% python3 -q
>>> import numpy as np
>>> from numpy import linalg as LA
>>> np.set_printoptions(precision=2, suppress=True, linewidth=100)
>>> X = np.load("a.npy")
>>> X
array([[5., 0., 0., 0., 0., 4., 0.],
       [0., 5., 4., 4., 4., 0., 4.],
       [0., 4., 5., 4., 4., 0., 4.],
       [0., 4., 4., 5., 4., 0., 4.],
       [0., 4., 4., 4., 5., 0., 4.],
       [4., 0., 0., 0., 0., 5., 0.],
       [0., 4., 4., 4., 4., 0., 5.]])
>>> # 2 groups of indices that never mix
>>> w, vecs = LA.eigh(X)
>>> x = np.array([2, -1, 0, 2, -3, 1, 3])
>>> (np.sign(vecs[:, -1].round(6)) == np.sign(vecs[0, -1].round(6))).astype(int)
array([1, 0, 0, 0, 0, 1, 0])
>>> vecs * np.abs(w) @ vecs.T
array([[5., 0., 0., 0., 0., 4., 0.],
       [0., 5., 4., 4., 4., 0., 4.],
       [0., 4., 5., 4., 4., 0., 4.],
       [0., 4., 4., 5., 4., 0., 4.],
       [0., 4., 4., 4., 5., 0., 4.],
       [4., 0., 0., 0., 0., 5., 0.],
       [0., 4., 4., 4., 4., 0., 5.]])
>>> w, vecs = LA.eigvalsh(X)
Traceback (most recent call last):
  File "<python-input-10>", line 1, in <module>
    w, vecs = LA.eigvalsh(X)
    ^^^^^^^
ValueError: too many values to unpack (expected 2)
>>> w, vecs = LA.eigh(X)
>>> LA.eigvalsh(X @ X)
array([  1.,   1.,   1.,   1.,   1.,  81., 441.])
>>> LA.eigvalsh(X + -3 * np.eye(7))
array([-2., -2., -2., -2., -2.,  6., 18.])
>>> w
array([ 1.,  1.,  1.,  1.,  1.,  9., 21.])
>>> np.round(vecs.T @ X @ vecs, 2) + 0
array([[ 1.,  0.,  0.,  0.,  0.,  0.,  0.],
       [ 0.,  1.,  0.,  0.,  0.,  0.,  0.],
       [ 0.,  0.,  1.,  0.,  0.,  0.,  0.],
       [ 0.,  0.,  0.,  1.,  0.,  0.,  0.],
       [ 0.,  0.,  0.,  0.,  1.,  0.,  0.],
       [ 0.,  0.,  0.,  0.,  0.,  9.,  0.],
       [ 0.,  0.,  0.,  0.,  0.,  0., 21.]])
>>> vecs @ np.diag(w) @ vecs.T
array([[5., 0., 0., 0., 0., 4., 0.],
       [0., 5., 4., 4., 4., 0., 4.],
       [0., 4., 5., 4., 4., 0., 4.],
       [0., 4., 4., 5., 4., 0., 4.],
       [0., 4., 4., 4., 5., 0., 4.],
       [4., 0., 0., 0., 0., 5., 0.],
       [0., 4., 4., 4., 4., 0., 5.]])
>>> np.abs(vecs[:, -1]).round(6).argmax()
np.int64(1)
